$ python3 -q
>>> import numpy as np
>>> np.set_printoptions(precision=2, suppress=True, linewidth=200, legacy="1.25")
>>> tidy = lambda a: np.round(a, 2) + 0
>>> X = np.load("m.npy")
>>> tidy(X)
array([[0.07, 0.13, 0.  , 0.07, 0.  , 0.13, 0.  , 0.13, 0.07, 0.13, 0.  , 0.13, 0.13, 0.  ],
       [0.  , 0.12, 0.06, 0.12, 0.  , 0.12, 0.06, 0.  , 0.06, 0.12, 0.12, 0.  , 0.06, 0.12],
       [0.12, 0.12, 0.12, 0.12, 0.  , 0.12, 0.06, 0.  , 0.12, 0.  , 0.  , 0.12, 0.06, 0.  ],
       [0.12, 0.  , 0.06, 0.06, 0.12, 0.06, 0.06, 0.  , 0.  , 0.12, 0.06, 0.12, 0.12, 0.06],
       [0.1 , 0.  , 0.1 , 0.05, 0.15, 0.05, 0.1 , 0.1 , 0.  , 0.1 , 0.1 , 0.1 , 0.  , 0.05],
       [0.  , 0.07, 0.14, 0.14, 0.  , 0.07, 0.  , 0.07, 0.14, 0.  , 0.14, 0.14, 0.  , 0.07],
       [0.12, 0.  , 0.12, 0.  , 0.06, 0.  , 0.18, 0.12, 0.  , 0.12, 0.12, 0.06, 0.12, 0.  ],
       [0.08, 0.08, 0.08, 0.08, 0.  , 0.08, 0.17, 0.25, 0.08, 0.  , 0.  , 0.  , 0.  , 0.08],
       [0.  , 0.07, 0.13, 0.13, 0.13, 0.  , 0.13, 0.13, 0.13, 0.  , 0.  , 0.07, 0.  , 0.07],
       [0.  , 0.  , 0.08, 0.  , 0.15, 0.15, 0.  , 0.  , 0.  , 0.23, 0.  , 0.15, 0.08, 0.15],
       [0.13, 0.  , 0.13, 0.07, 0.13, 0.  , 0.07, 0.13, 0.  , 0.13, 0.2 , 0.  , 0.  , 0.  ],
       [0.12, 0.06, 0.12, 0.06, 0.06, 0.12, 0.12, 0.06, 0.  , 0.  , 0.  , 0.18, 0.12, 0.  ],
       [0.13, 0.  , 0.13, 0.  , 0.07, 0.  , 0.07, 0.  , 0.13, 0.13, 0.  , 0.07, 0.2 , 0.07],
       [0.  , 0.11, 0.11, 0.11, 0.06, 0.11, 0.06, 0.11, 0.  , 0.06, 0.  , 0.11, 0.06, 0.11]])
>>> # row-stochastic, so 1 is an eigenvalue
>>> T = np.stack([X, 5 * X, X[::-1]])
>>> np.linalg.matrix_rank(T.reshape(3, -1))
2
>>> np.linalg.matrix_rank(T)
array([14, 14, 14])
>>> tidy(np.linalg.det(T))
array([0.  , 0.02, 0.  ])
>>> tidy(np.einsum("bij,cij->bc", T, T))
array([[ 1.69,  8.45,  1.13],
       [ 8.45, 42.25,  5.63],
       [ 1.13,  5.63,  1.69]])
>>> rng = np.random.default_rng(43381)
>>> lab = rng.permutation(14)
>>> lab
array([ 4,  9,  5, 13, 12,  1,  3, 11,  6, 10,  7,  0,  8,  2])
>>> M2 = X[lab][:, lab]
>>> tidy(np.sort(np.abs(np.linalg.eigvals(M2))))
array([0.02, 0.08, 0.08, 0.09, 0.13, 0.13, 0.17, 0.17, 0.18, 0.18, 0.23, 0.23, 0.26, 1.  ])
>>> tidy(np.diag(M2))
array([0.15, 0.23, 0.07, 0.11, 0.2 , 0.12, 0.06, 0.18, 0.18, 0.2 , 0.25, 0.07, 0.13, 0.12])
>>> tidy(np.trace(M2))
2.08
>>> tidy(np.linalg.det(M2)), tidy(np.linalg.det(X[lab]))
(0.0, 0.0)
>>> np.allclose(M2, X)
False
>>> r0, r1 = X[4], X[7]
>>> r0 @ r0
0.1
>>> pr = (r0 @ r1) / (r0 @ r0) * r0
>>> tidy(r1 - pr)
array([ 0.01,  0.08,  0.01,  0.05, -0.11,  0.05,  0.1 ,  0.18,  0.08, -0.07, -0.07, -0.07,  0.  ,  0.05])
>>> G = X.T @ X
>>> tidy(np.linalg.eigvalsh(G)[::-1])
array([1.04, 0.17, 0.15, 0.09, 0.07, 0.06, 0.05, 0.03, 0.02, 0.01, 0.01, 0.01, 0.  , 0.  ])
>>> np.linalg.matrix_rank(G)
14
>>> tidy(np.diag(G))
array([0.12, 0.08, 0.16, 0.11, 0.11, 0.12, 0.12, 0.16, 0.09, 0.16, 0.1 , 0.16, 0.12, 0.08])
>>> tidy(np.linalg.svd(X, compute_uv=False) ** 2)
array([1.04, 0.17, 0.15, 0.09, 0.07, 0.06, 0.05, 0.03, 0.02, 0.01, 0.01, 0.01, 0.  , 0.  ])
>>> x0 = np.array([0, 1, 2, 0, 0, 0, 0, 2, 2, 2, 2, 2, 0, 2])
>>> target = X @ x0
>>> c, lr = np.zeros(14), 1 / np.linalg.norm(X, 2) ** 2
>>> for i in range(250):
...     c -= lr * X.T @ (X @ c - target)
...     if i % 50 == 0: print(i, round(np.linalg.norm(X @ c - target), 2))
... 
0 0.65
50 0.14
100 0.07
150 0.04
200 0.03
>>> tidy(np.linalg.cond(X))
74.7
>>> tidy(c)
array([-0.29,  0.27,  2.06,  0.49,  0.13,  0.57, -0.07,  2.13,  2.07,  1.9 ,  1.96,  1.62,  0.4 ,  1.62])
>>> arr = np.loadtxt("test3.csv", delimiter=",")
>>> arr
array([[-0.48, -1.6 ,  1.76, -0.88,  0.22,  2.72, -0.18,  0.13,  0.99,  0.05, -0.99, -2.04, -1.36],
       [ 1.02,  3.11, -3.55,  1.76, -0.39, -5.34,  0.38, -0.29, -1.78, -0.19,  2.08,  3.96,  2.91],
       [ 3.88,  0.79,  1.18,  2.27,  7.24, -0.61, -4.39, -0.78,  4.23,  0.19, -1.62, -0.73,  1.24],
       [-3.08, -1.33,  0.07, -2.11, -5.24,  1.85,  3.12,  0.75, -2.7 , -0.13,  0.76, -0.39, -1.56],
       [ 1.9 ,  0.35,  0.59,  1.05,  3.6 , -0.32, -2.21, -0.39,  2.05,  0.03, -0.91, -0.41,  0.64],
       [ 0.44,  1.69, -1.78,  0.98, -0.17, -2.73,  0.16, -0.15, -0.85, -0.05,  1.02,  1.92,  1.38],
       [ 3.8 ,  0.79,  1.15,  2.16,  7.26, -0.52, -4.37, -0.75,  4.21,  0.19, -1.68, -0.79,  1.09],
       [ 3.81,  0.82,  1.2 ,  2.18,  7.18, -0.66, -4.38, -0.85,  4.12,  0.26, -1.61, -0.82,  1.2 ],
       [ 1.53, -1.11,  2.48,  0.18,  3.82,  2.41, -2.39, -0.21,  3.04,  0.23, -1.8 , -2.45, -0.78],
       [ 1.97,  0.41,  0.67,  1.19,  3.55, -0.23, -2.22, -0.35,  2.06,  0.17, -0.77, -0.41,  0.52],
       [-3.13, -1.33, -0.06, -2.  , -5.3 ,  1.73,  3.26,  0.64, -2.74,  0.01,  0.65, -0.34, -1.59],
       [-0.75,  0.54, -1.23, -0.18, -1.88, -1.19,  1.2 ,  0.05, -1.49, -0.06,  0.83,  1.22,  0.42],
       [ 1.96,  0.36,  0.55,  1.  ,  3.65, -0.36, -2.21, -0.43,  2.17,  0.1 , -0.77, -0.4 ,  0.55],
       [-0.62,  0.66, -1.25,  0.01, -1.78, -1.25,  1.17,  0.1 , -1.52, -0.09,  0.89,  1.27,  0.51],
       [-1.34,  1.25, -2.39, -0.21, -3.75, -2.56,  2.42,  0.17, -2.94, -0.16,  1.82,  2.5 ,  0.82],
       [ 1.94,  0.4 ,  0.49,  1.12,  3.67, -0.26, -2.2 , -0.41,  1.99,  0.06, -0.84, -0.52,  0.67],
       [ 0.52,  1.74, -1.84,  0.93, -0.27, -2.65,  0.23, -0.23, -0.97, -0.11,  0.93,  2.01,  1.38],
       [ 0.53,  1.57, -1.75,  0.9 , -0.23, -2.69,  0.22, -0.28, -0.82, -0.01,  0.99,  2.01,  1.41],
       [-0.71,  0.6 , -1.21, -0.11, -2.  , -1.22,  1.23,  0.06, -1.49, -0.03,  0.83,  1.17,  0.46],
       [ 3.07,  1.42,  0.03,  2.09,  5.31, -1.9 , -3.19, -0.76,  2.67,  0.12, -0.71,  0.37,  1.59],
       [-1.44,  1.14, -2.43, -0.12, -3.74, -2.37,  2.42,  0.13, -3.02, -0.16,  1.79,  2.41,  0.76],
       [ 0.7 , -0.52,  1.11,  0.07,  1.98,  1.21, -1.09, -0.22,  1.61,  0.11, -0.87, -1.23, -0.42],
       [ 0.17, -2.11,  2.95, -0.74,  2.1 ,  3.92, -1.4 ,  0.03,  2.34,  0.27, -1.95, -3.28, -1.78],
       [-1.93, -0.43, -0.64, -1.16, -3.64,  0.3 ,  2.17,  0.36, -2.15, -0.15,  0.78,  0.38, -0.67],
       [ 1.78,  2.58, -2.45,  1.85,  1.48, -4.19, -0.89, -0.45, -0.32, -0.12,  1.08,  2.77,  2.45],
       [-1.71, -2.62,  2.46, -1.86, -1.38,  4.17,  0.83,  0.51,  0.26,  0.14, -1.12, -2.82, -2.47],
       [-1.24, -0.94,  0.6 , -1.03, -1.64,  1.49,  1.02,  0.29, -0.63, -0.01, -0.12, -0.84, -0.99]])
>>> M2 = arr + rng.integers(-2, 3, (27, 2)) @ rng.integers(-2, 3, (2, 13))
>>> tidy(M2)
array([[  1.52,  -4.6 ,  -1.24,  -0.88,   1.22,   2.72,  -2.18,   5.13,   0.99,   0.05,  -4.99,  -6.04,  -1.36],
       [  2.02,   3.11,  -6.55,   4.76,   1.61,  -2.34,   2.38,   3.71,   1.22,   2.81,   0.08,   1.96,   5.91],
       [  2.88,   3.79,   1.18,   5.27,   8.24,   2.39,  -0.39,  -1.78,   7.23,   3.19,   0.38,   1.27,   4.24],
       [ -2.08,  -5.33,   1.07,  -7.11,  -7.24,  -3.15,  -2.88,   0.75,  -7.7 ,  -5.13,  -1.24,  -2.39,  -6.56],
       [  3.9 ,  -3.65,  -1.41,  -0.95,   3.6 ,  -2.32,  -6.21,   3.61,   0.05,  -1.97,  -4.91,  -4.41,  -1.36],
       [  2.44,  -1.31,  -4.78,   0.98,   0.83,  -2.73,  -1.84,   4.85,  -0.85,  -0.05,  -2.98,  -2.08,   1.38],
       [  1.8 ,   6.79,   1.15,   8.16,   9.26,   5.48,   3.63,  -2.75,  10.21,   6.19,   2.32,   3.21,   7.09],
       [  1.81,   4.82,   3.2 ,   4.18,   7.18,   1.34,  -0.38,  -4.85,   6.12,   2.26,   2.39,   3.18,   3.2 ],
       [  2.53,  -5.11,   3.48,  -4.82,   1.82,  -2.59,  -8.39,  -0.21,  -1.96,  -4.77,  -3.8 ,  -4.45,  -5.78],
       [  3.97,  -2.59,  -2.33,   1.19,   4.55,  -0.23,  -4.22,   4.65,   2.06,   0.17,  -4.77,  -4.41,   0.52],
       [ -2.13,  -3.33,  -1.06,  -3.  ,  -5.3 ,   0.73,   1.26,   2.64,  -3.74,  -0.99,  -1.35,  -2.34,  -2.59],
       [  0.25,  -2.46,  -1.23,  -3.18,  -2.88,  -4.19,  -2.8 ,   1.05,  -4.49,  -3.06,  -1.17,  -0.78,  -2.58],
       [  3.96,  -5.64,   0.55,  -5.  ,   1.65,  -6.36, -10.21,   1.57,  -3.83,  -5.9 ,  -4.77,  -4.4 ,  -5.45],
       [  0.38,   0.66,  -4.25,   3.01,   0.22,   1.75,   3.17,   4.1 ,   1.48,   2.91,  -1.11,  -0.73,   3.51],
       [  0.66,  -3.75,  -3.39,  -4.21,  -4.75,  -6.56,  -3.58,   3.17,  -6.94,  -4.16,  -2.18,  -1.5 ,  -3.18],
       [ -0.06,   2.4 ,   4.49,  -0.88,   1.67,  -2.26,  -2.2 ,  -6.41,  -0.01,  -1.94,   3.16,   3.48,  -1.33],
       [ -0.48,   1.74,   1.16,  -2.07,  -2.27,  -5.65,  -1.77,  -4.23,  -3.97,  -3.11,   2.93,   4.01,  -1.62],
       [ -0.47,   1.57,   1.25,  -2.1 ,  -2.23,  -5.69,  -1.78,  -4.28,  -3.82,  -3.01,   2.99,   4.01,  -1.59],
       [ -1.71,   1.6 ,   0.79,  -1.11,  -3.  ,  -2.22,   1.23,  -2.94,  -2.49,  -1.03,   2.83,   3.17,  -0.54],
       [  2.07,   5.42,  -0.97,   7.09,   7.31,   3.1 ,   2.81,  -0.76,   7.67,   5.12,   1.29,   2.37,   6.59],
       [  0.56,  -4.86,  -2.43,  -6.12,  -5.74,  -8.37,  -5.58,   2.13,  -9.02,  -6.16,  -2.21,  -1.59,  -5.24],
       [ -1.3 ,   1.48,   5.11,  -1.93,  -0.02,  -0.79,  -1.09,  -6.22,  -0.39,  -1.89,   3.13,   2.77,  -2.42],
       [  1.17,  -2.11,  -0.05,   2.26,   4.1 ,   6.92,   0.6 ,   4.03,   5.34,   3.27,  -3.95,  -5.28,   1.22],
       [ -0.93,  -3.43,  -0.64,  -4.16,  -4.64,  -2.7 ,  -1.83,   1.36,  -5.15,  -3.15,  -1.22,  -1.62,  -3.67],
       [  0.78,   3.58,  -0.45,   0.85,   0.48,  -5.19,  -0.89,  -3.45,  -1.32,  -1.12,   3.08,   4.77,   1.45],
       [ -3.71,   1.38,   4.46,   0.14,  -1.38,   6.17,   4.83,  -3.49,   2.26,   2.14,   2.88,   1.18,  -0.47],
       [ -0.24,  -1.94,  -1.4 ,  -0.03,  -0.64,   2.49,   1.02,   3.29,   0.37,   0.99,  -2.12,  -2.84,   0.01]])
>>> np.abs(M2 - arr).sum(axis=1)
array([24., 31., 29., 43., 34., 24., 58., 34., 43., 24., 17., 29., 58., 31., 46., 34., 31., 31., 17., 43., 58., 34., 31., 29., 17., 34., 17.])
>>> np.linalg.matrix_rank(M2 - arr, tol=1e-8)
2
